% python3 -q
>>> import numpy as np
>>> np.set_printoptions(precision=2, suppress=True, linewidth=160, sign=" ")
>>> rnd = lambda a: np.round(a, 2) + 0
>>> arr = np.loadtxt("data.csv", delimiter=",")
>>> arr
array([[ 0.,  3.,  2.,  3.,  2.,  4.,  2.],
       [ 3.,  0.,  1.,  0.,  3.,  2.,  3.],
       [ 2.,  1.,  4.,  0.,  2.,  0.,  2.],
       [ 3.,  0.,  0.,  2.,  3.,  0.,  2.],
       [ 2.,  3.,  2.,  3.,  0.,  2.,  1.],
       [ 4.,  2.,  0.,  0.,  2.,  0.,  3.],
       [ 2.,  3.,  2.,  2.,  1.,  3.,  4.]])
>>> np.all(np.linalg.eigvalsh(arr) > 0)
np.False_
>>> rnd(np.linalg.eigvalsh(arr).min())
np.float64(-6.13)
>>> [round(float(np.linalg.det(arr[:i, :i])), 2) + 0 for i in range(1, 8)]
[0.0, -9.0, -24.0, -39.0, 164.0, -1444.0, -2744.0]
>>> rng = np.random.default_rng(88)
>>> lab = rng.permutation(7)
>>> lab
array([ 0,  3,  2,  1,  5,  6,  4])
>>> A2 = arr[lab][:, lab]
>>> rnd(np.sort(np.abs(np.linalg.eigvals(A2))))
array([  1.04,   1.2 ,   2.54,   3.03,   3.52,   6.13,  13.26])
>>> np.diag(A2)
array([ 0.,  2.,  4.,  0.,  0.,  4.,  0.])
>>> rnd(np.linalg.det(A2)), rnd(np.linalg.det(arr[lab]))
(np.float64(-2744.0), np.float64(2744.0))
>>> ev, evecs = np.linalg.eigh(arr)
>>> x0 = np.array([1, 0, 0, 0, 0, 1, 2])
>>> rnd(x0 @ arr @ x0 / (x0 @ x0)), rnd(ev[0]), rnd(ev[-1])
(np.float64(7.33), np.float64(-6.13), np.float64(13.26))
>>> (np.sign(evecs[:, -1].round(6)) == np.sign(evecs[0, -1].round(6))).astype(int)
array([ 1,  1,  1,  1,  1,  1,  1])
>>> A2 = np.linalg.inv(arr)
>>> rnd(np.linalg.inv(A2))
array([[ 0.,  3.,  2.,  3.,  2.,  4.,  2.],
       [ 3.,  0.,  1.,  0.,  3.,  2.,  3.],
       [ 2.,  1.,  4.,  0.,  2.,  0.,  2.],
       [ 3.,  0.,  0.,  2.,  3.,  0.,  2.],
       [ 2.,  3.,  2.,  3.,  0.,  2.,  1.],
       [ 4.,  2.,  0.,  0.,  2.,  0.,  3.],
       [ 2.,  3.,  2.,  2.,  1.,  3.,  4.]])
>>> (np.abs(A2) > 1e-9).astype(int)
array([[ 1,  1,  1,  1,  1,  1,  1],
       [ 1,  1,  1,  1,  1,  1,  1],
       [ 1,  1,  1,  1,  1,  1,  1],
       [ 1,  1,  1,  1,  1,  1,  1],
       [ 1,  1,  1,  1,  1,  1,  1],
       [ 1,  1,  1,  1,  1,  1,  1],
       [ 1,  1,  1,  1,  1,  1,  1]])
>>> np.allclose(A2, arr.T)
False
>>> rnd(np.linalg.det(arr) * np.linalg.det(A2))
np.float64(1.0)
>>> rnd(np.linalg.slogdet(arr)[0])
np.float64(-1.0)
>>> rnd(arr @ A2)
array([[ 1.,  0.,  0.,  0.,  0.,  0.,  0.],
       [ 0.,  1.,  0.,  0.,  0.,  0.,  0.],
       [ 0.,  0.,  1.,  0.,  0.,  0.,  0.],
       [ 0.,  0.,  0.,  1.,  0.,  0.,  0.],
       [ 0.,  0.,  0.,  0.,  1.,  0.,  0.],
       [ 0.,  0.,  0.,  0.,  0.,  1.,  0.],
       [ 0.,  0.,  0.,  0.,  0.,  0.,  1.]])
>>> rnd(np.linalg.det(arr) * A2)
array([[  535.,  -748.,   184.,   198.,  -943.,  -101.,   414.],
       [ -748.,   656.,   -88.,   472.,   108., -1100.,   488.],
       [  184.,   -88.,  -624.,   104.,  -232.,   432.,   -32.],
       [  198.,   472.,   104.,  -932.,  -190.,   614.,  -452.],
       [ -943.,   108.,  -232.,  -190.,   503.,  -499.,   850.],
       [ -101., -1100.,   432.,   614.,  -499.,   255.,   286.],
       [  414.,   488.,   -32.,  -452.,   850.,   286., -1444.]])
